$ python3 -q
>>> import numpy as np
>>> import numpy.linalg as la
>>> np.set_printoptions(precision=1, suppress=True, linewidth=120)
>>> rd = lambda a: np.round(a, 1) + 0
>>> feats = 0.5 ** np.abs(np.subtract.outer(np.arange(4), np.arange(4)))
>>> rd(feats)
array([[1. , 0.5, 0.2, 0.1],
       [0.5, 1. , 0.5, 0.2],
       [0.2, 0.5, 1. , 0.5],
       [0.1, 0.2, 0.5, 1. ]])
>>> evals, vecs = la.eig(feats)
>>> rd(np.sort(la.eigvals(la.inv(feats))))
array([0.5, 1. , 1.9, 2.7])
>>> rd(np.sort(la.eigvals(feats @ feats)))
array([0.1, 0.3, 1. , 4.3])
>>> rd(np.sort(la.eigvals(feats.T)))
array([0.4, 0.5, 1. , 2.1])
>>> other = feats / np.sqrt((feats ** 2).mean(axis=1, keepdims=True))
>>> la.matrix_rank(other) == la.matrix_rank(feats)
np.True_
>>> rd(la.norm(other, axis=1))
array([2., 2., 2., 2.])
>>> Q, vecs = la.qr(feats[:, :1])[0], la.qr(feats[:, 1:])[0]
>>> sigma = la.svd(Q.T @ vecs, compute_uv=False)
>>> rd(np.degrees(np.arccos(sigma.clip(0, 1))))
array([35.6])
>>> (sigma > 0.9).sum()
np.int64(0)
>>> evals, vecs = la.eigvalsh(feats)
Traceback (most recent call last):
  File "<python-input-17>", line 1, in <module>
    evals, vecs = la.eigvalsh(feats)
    ^^^^^^^^^^^
ValueError: too many values to unpack (expected 2)
>>> evals, vecs = la.eigh(feats)
>>> rd(la.eigvalsh(feats @ feats))
array([0.1, 0.3, 1. , 4.3])
>>> (evals > 1e-8).sum(), (evals < -1e-8).sum()
(np.int64(4), np.int64(0))
>>> rd(evals)
array([0.4, 0.5, 1. , 2.1])
>>> np.unique(evals.round(6) + 0, return_counts=True)[1]
array([1, 1, 1, 1])
>>> rd(vecs.T @ feats @ vecs)
array([[0.4, 0. , 0. , 0. ],
       [0. , 0.5, 0. , 0. ],
       [0. , 0. , 1. , 0. ],
       [0. , 0. , 0. , 2.1]])
>>> rd(vecs.T @ vecs)
array([[1., 0., 0., 0.],
       [0., 1., 0., 0.],
       [0., 0., 1., 0.],
       [0., 0., 0., 1.]])
>>> rd(np.abs(vecs[:, -1]))
array([0.4, 0.6, 0.6, 0.4])
>>> rd(la.eigvalsh(feats + -2 * np.eye(4)))
array([-1.6, -1.5, -1. ,  0.1])
>>> rd(la.svd(feats, compute_uv=False))
array([2.1, 1. , 0.5, 0.4])
>>> evals.sum(), np.trace(feats)
(np.float64(4.0), np.float64(4.0))
>>> evals, vecs = la.eigh(feats)
>>> x0 = np.array([-6, 2, 1, 5])
>>> x0 @ feats @ x0
np.float64(55.5)
>>> rd(la.eigvalsh(feats[1:, 1:]))
array([0.4, 0.8, 1.8])
>>> K = np.load("x.npy")
>>> K
array([[ 0.2,  0. ,  0.5],
       [ 0.3,  0.8,  1. ],
       [-0.5,  0.8, -0.6],
       [-0.1,  0.2, -0.1],
       [ 0.4, -1. , -0.7],
       [-0.1, -1. , -1. ],
       [ 0.2, -0.9, -0.7],
       [ 0.5, -0.8,  0.7],
       [ 0. , -0.6, -0.6],
       [ 0.4, -0.6,  0.7],
       [ 0.3, -0.7,  0.1],
       [-0.4, -0.9, -1. ],
       [-0.3,  0.9,  0.2],
       [ 0.3, -1. , -0.9],
       [ 0.3,  0.7,  0.9],
       [ 0.7, -1. , -0.9],
       [-0.2,  1. ,  0.9],
       [ 0.8, -0.6,  1. ]])
>>> other = K / np.sqrt((K ** 2).mean(axis=1, keepdims=True))
>>> la.matrix_rank(other) == la.matrix_rank(K)
np.True_
>>> other = np.c_[K[:, :1] @ np.array([[1]]), np.array([1, 4, 0, 3, 5, 2, 2, 3, 4, 4, 0, 1, 4, 5, 3, 3, 4, 0])]
>>> other
array([[ 0.2,  1. ],
       [ 0.3,  4. ],
       [-0.5,  0. ],
       [-0.1,  3. ],
       [ 0.4,  5. ],
       [-0.1,  2. ],
       [ 0.2,  2. ],
       [ 0.5,  3. ],
       [ 0. ,  4. ],
       [ 0.4,  4. ],
       [ 0.3,  0. ],
       [-0.4,  1. ],
       [-0.3,  4. ],
       [ 0.3,  5. ],
       [ 0.3,  3. ],
       [ 0.7,  3. ],
       [-0.2,  4. ],
       [ 0.8,  0. ]])
>>> la.matrix_rank(np.c_[K, other])
np.int64(4)
>>> la.matrix_rank(other)
np.int64(2)
>>> Xs = K - K.mean(axis=0)
>>> left, sigma, vt = la.svd(Xs, full_matrices=False)
>>> rd((sigma ** 2).sum() ** 2 / (sigma ** 4).sum())
np.float64(1.8)
>>> (np.sign(left[:, 0]) == np.sign(left[0, 0])).astype(int)
array([1, 1, 1, 1, 0, 0, 0, 1, 0, 1, 0, 0, 1, 0, 1, 0, 1, 1])
>>> np.abs(vt[0]).argmax()
np.int64(1)
>>> np.searchsorted(np.cumsum(sigma ** 2) / (sigma ** 2).sum(), 0.9) + 1
np.int64(2)
>>> rd(sigma)
array([4. , 2.5, 0.8])
>>> d = la.norm(K[:, None] - K[None], axis=-1)
>>> la.matrix_rank(d ** 2)
np.int64(5)
>>> np.flatnonzero(d[3] < d.mean() / 2)
array([0, 3])
>>> rd(la.norm(K - K.mean(axis=0), axis=1))
array([0.6, 1.5, 1.4, 0.5, 1. , 1.2, 0.9, 1. , 0.7, 0.8, 0.5, 1.3, 1.3, 1.2, 1.3, 1.3, 1.6, 1.3])
>>> (d + 1e9 * np.eye(18)).round(6).argmin(axis=1)
array([ 9, 14, 12,  0,  6, 11,  4,  9,  6,  7,  9,  5, 16,  4,  1,  4,  1,  7])
>>> d.shape
(18, 18)
>>> d.mean(axis=1).argmax()
np.int64(16)
>>> J = np.load("layer4.npy")
>>> rd(J)
array([[1. , 0. , 0. ],
       [0. , 0.5, 0.5],
       [0. , 0.5, 0.5]])
>>> r = la.matrix_rank(J)
>>> r
np.int64(2)
>>> null = la.svd(J)[2][r:].T
>>> [int(la.matrix_rank(J[:, :j + 1])) for j in range(3)]
[1, 2, 2]
>>> rd(null @ null.T)
array([[ 0. ,  0. ,  0. ],
       [ 0. ,  0.5, -0.5],
       [ 0. , -0.5,  0.5]])
>>> null.shape
(3, 1)
>>> rd(null[:, 0] / null[np.abs(null[:, 0]).round(6).argmax(), 0])
array([ 0.1,  1. , -1. ])
>>> rd(J @ null)
array([[0.],
       [0.],
       [0.]])
>>> x0 = np.array([8, -9, 1])
>>> rd(J @ np.eye(3)[0])
array([1., 0., 0.])
>>> la.norm(J @ x0) <= la.norm(J, 2) * la.norm(x0) + 1e-9
np.True_
>>> (J @ x0).argmax()
np.int64(0)
>>> rd(J @ (2 * x0))
array([16.5, -8.3, -7.5])
>>> rd(J @ np.ones(3))
array([1., 1., 1.])
>>> np.sign((J @ x0).round(6))
array([ 1., -1., -1.])
>>> F = np.loadtxt("a.csv", delimiter=",")
>>> F
array([[ 0.3,  0.5,  0. , -0.1],
       [ 3.6, -0.7,  0.5, -1.8],
       [ 4.5, -1.6, -0.9,  0.7]])
>>> W1 = np.array([[-1, -1, -2, 2, 0, 1],
...     [2, 2, 0, -1, -2, -1],
...     [-1, 2, -1, 2, 1, -1],
...     [2, 1, 1, -2, -1, -1]])
>>> c = np.array([2, 2, 1, 2, 2, 1])
>>> act = np.maximum(F @ W1 + c, 0)
>>> rd((act > 0).mean(axis=0))
array([0.3, 0.3, 0.3, 1. , 1. , 1. ])
>>> rd(act)
array([[ 2.5,  2.6,  0.3,  2.3,  1.1,  0.9],
       [ 0. ,  0. ,  0. , 14.5,  5.7,  6.6],
       [ 0. ,  0. ,  0. ,  9.4,  3.6,  7.3]])
>>> la.matrix_rank(act)
np.int64(3)
>>> cent = np.array([[1, 9], [5, 2], [3, 1], [6, 6], [7, 1], [4, 1]])
>>> W1 @ cent
array([[  4,   0],
       [-12,  13],
       [ 21,   6],
       [-13,   7]])
>>> act @ cent
array([[ 41.5,  43.8],
       [153.3,  99.3],
       [110.8,  67.3]])
